% python3 -q
>>> import numpy as np
>>> np.set_printoptions(suppress=True, linewidth=200)
>>> X = np.array([[0, 8, 1, 2, 0], [3, 4, 4, 2, 2], [1, 9, 0, 2, 8]])
>>> X[0] = X[2]
>>> X
array([[1, 9, 0, 2, 8],
       [3, 4, 4, 2, 2],
       [1, 9, 0, 2, 8]])
>>> rng = np.random.default_rng(75218)
>>> other = X + rng.integers(-2, 3, (3, 2)) @ rng.integers(-2, 3, (2, 5))
>>> other
array([[ 5, 13,  3,  6, 12],
       [ 2,  3,  3,  1,  1],
       [-3,  5, -2, -2,  4]])
>>> np.round(np.linalg.svd(other - X, compute_uv=False), 2) + 0
array([12.06,  0.76,  0.  ])
>>> r = np.linalg.matrix_rank(X)
>>> r
np.int64(2)
>>> N = np.linalg.svd(X)[2][r:].T
>>> [int(np.linalg.matrix_rank(X[:, :j + 1])) for j in range(5)]
[1, 2, 2, 2, 2]
>>> [int(np.linalg.matrix_rank(np.delete(X, i, axis=0))) for i in range(3)]
[2, 1, 2]
>>> [int(np.linalg.matrix_rank(X[:i])) for i in range(1, len(X) + 1)]
[1, 2, 2]
>>> Uu, sigma, Vh = np.linalg.svd(X)
>>> np.argmax(sigma[:-1] / (sigma[1:] + 1e-6)) + 1
np.int64(2)
>>> other = Uu[:, :2] @ np.diag(sigma[:2]) @ Vh[:2]
>>> np.round(np.abs(X - other).max(), 2)
np.float64(0.0)
>>> other.round(2) + 0
array([[1., 9., 0., 2., 8.],
       [3., 4., 4., 2., 2.],
       [1., 9., 0., 2., 8.]])
>>> np.linalg.matrix_rank(other)
np.int64(2)
>>> E = np.load("x.npy")
>>> E
array([[-1.68,  0.  ,  2.1 ],
       [ 1.72,  0.  , -2.08],
       [-5.11, -0.04,  6.33],
       [ 3.44, -0.02, -4.17],
       [ 1.73, -0.01, -2.12],
       [ 5.12,  0.01, -6.28],
       [-1.69,  0.02,  2.1 ],
       [-3.42, -0.02,  4.19],
       [-0.02,  0.02,  0.  ],
       [-5.11,  0.01,  6.33],
       [ 1.7 ,  0.  , -2.11],
       [-1.72,  0.03,  2.13],
       [-3.38,  0.03,  4.2 ],
       [-0.01, -0.01, -0.04],
       [ 1.71,  0.03, -2.11],
       [ 3.42,  0.  , -4.2 ],
       [ 1.67,  0.01, -2.09],
       [ 1.73,  0.  , -2.13],
       [ 0.02,  0.  ,  0.01],
       [-5.08,  0.02,  6.3 ],
       [ 1.69,  0.  , -2.08],
       [ 3.38,  0.05, -4.19],
       [-1.7 ,  0.01,  2.12],
       [ 0.01,  0.  ,  0.02]])
>>> idx = E[:, 0] > np.median(E[:, 0])
>>> r0 = E[idx].mean(axis=0) - E[~idx].mean(axis=0)
>>> idx.astype(int)
array([0, 1, 0, 1, 1, 1, 0, 0, 0, 0, 1, 0, 0, 0, 1, 1, 1, 1, 1, 0, 1, 1, 0, 0])
>>> np.argsort(-np.abs(r0).round(6), kind="stable")
array([2, 0, 1])
>>> ((E - E.mean(axis=0)) @ r0 > 0).astype(int)
array([0, 1, 0, 1, 1, 1, 0, 0, 1, 0, 1, 0, 0, 1, 1, 1, 1, 1, 1, 0, 1, 1, 0, 1])
>>> round((((E - E.mean(axis=0)) @ r0 > 0) == idx).mean(), 2)
np.float64(0.88)
>>> A = np.array([[3.0, -1.0, -2.0, 2.0],
...     [4.0, -2.0, -2.0, 2.0],
...     [7.0, -1.0, -6.0, 5.0],
...     [6.0, 0.0, -6.0, 5.0]])
>>> # looks like rank 3
>>> round(np.linalg.norm(A[0] - A[3]), 2)
np.float64(5.92)
>>> round(np.linalg.norm(A, 2), 2)
np.float64(15.76)
>>> np.round(np.linalg.norm(A, axis=0), 2)
array([10.49,  2.45,  8.94,  7.62])
>>> np.linalg.norm(A, axis=1).argmax()
np.int64(2)
>>> np.round(np.linalg.norm(A, 1), 2), np.round(np.linalg.norm(A, np.inf), 2)
(np.float64(20.0), np.float64(19.0))
>>> Uu, sigma, Vh = np.linalg.svd(A)
>>> sigma.round(2) + 0
array([15.76,  2.36,  0.19,  0.  ])
>>> other = Uu[:, :3] @ np.diag(sigma[:3]) @ Vh[:3]
>>> round(np.linalg.norm(A - other) / np.linalg.norm(A), 2)
np.float64(0.0)
>>> np.round(np.abs(A - other).max(), 2)
np.float64(0.0)
>>> round(np.linalg.norm(A - other, 2), 2), np.round(sigma[3], 2)
(np.float64(0.0), np.float64(0.0))
